% python3 -q
>>> import numpy as np
>>> np.set_printoptions(suppress=True, linewidth=120)
>>> m1 = np.load("dump.npy")
>>> m1
array([[-1.26, -8.32, -0.31],
       [-0.31, -2.94, -0.79],
       [-0.15, -1.76, -0.89],
       [-0.1 , -1.41, -0.92],
       [ 0.  ,  0.1 , -1.  ],
       [-0.05,  0.42, -0.94],
       [-0.14,  0.13, -0.42],
       [-0.11,  0.05, -0.27],
       [ 2.7 ,  3.65,  2.31],
       [ 2.93,  4.05,  2.44],
       [ 5.36,  8.62,  3.64],
       [ 6.16, 10.21,  3.99],
       [10.73, 19.78,  5.73]])
>>> A2 = np.c_[m1[:, :2] @ np.array([[-2, -3], [3, 0]]), np.array([1, 0, 0, 0, -2, 0, 1, 0, 1, -1, -2, 0, 0])]
>>> A2.round(2)
array([[-22.44,   3.78,   1.  ],
       [ -8.2 ,   0.93,   0.  ],
       [ -4.98,   0.45,   0.  ],
       [ -4.03,   0.3 ,   0.  ],
       [  0.3 ,   0.  ,  -2.  ],
       [  1.36,   0.15,   0.  ],
       [  0.67,   0.42,   1.  ],
       [  0.37,   0.33,   0.  ],
       [  5.55,  -8.1 ,   1.  ],
       [  6.29,  -8.79,  -1.  ],
       [ 15.14, -16.08,  -2.  ],
       [ 18.31, -18.48,   0.  ],
       [ 37.88, -32.19,   0.  ]])
>>> np.round(np.linalg.norm(np.linalg.qr(m1)[0].T @ A2, axis=0) ** 2 / ((A2 ** 2).sum(axis=0) + 1e-12), 2)
array([1.  , 1.  , 0.11])
>>> ang = np.radians(30)
>>> r_ = np.eye(3)
>>> r_[1, 1] = r_[0, 0] = np.cos(ang)
>>> r_[1, 0], r_[0, 1] = -np.sin(ang), np.sin(ang)
>>> r_.round(2)
array([[ 0.87,  0.5 ,  0.  ],
       [-0.5 ,  0.87,  0.  ],
       [ 0.  ,  0.  ,  1.  ]])
>>> A2 = m1 @ r_.T
>>> np.round(np.abs(A2 - m1).max(axis=0), 2)
array([8.45, 8.02, 0.  ])
>>> feats = np.load("x.npy")
>>> feats
array([[ 0.28, -1.94,  0.83],
       [ 1.7 , -2.1 ,  0.7 ],
       [ 0.  , -1.6 ,  1.  ]])
>>> def softmax(z):
...     e = np.exp(z - z.max(axis=-1, keepdims=True))
...     return e / e.sum(axis=-1, keepdims=True)
... 
>>> np.round(softmax(feats[2]), 2)
array([0.26, 0.05, 0.69])
>>> np.round(softmax(feats).sum(axis=1), 2)
array([1., 1., 1.])
>>> S = feats @ feats.T / np.sqrt(3)
>>> np.round(softmax(S + np.triu(np.full(S.shape, -np.inf), 1)), 2)
array([[1.  , 0.  , 0.  ],
       [0.18, 0.82, 0.  ],
       [0.35, 0.37, 0.28]])
>>> np.round(softmax(S), 2)
array([[0.32, 0.45, 0.23],
       [0.16, 0.75, 0.09],
       [0.35, 0.37, 0.28]])
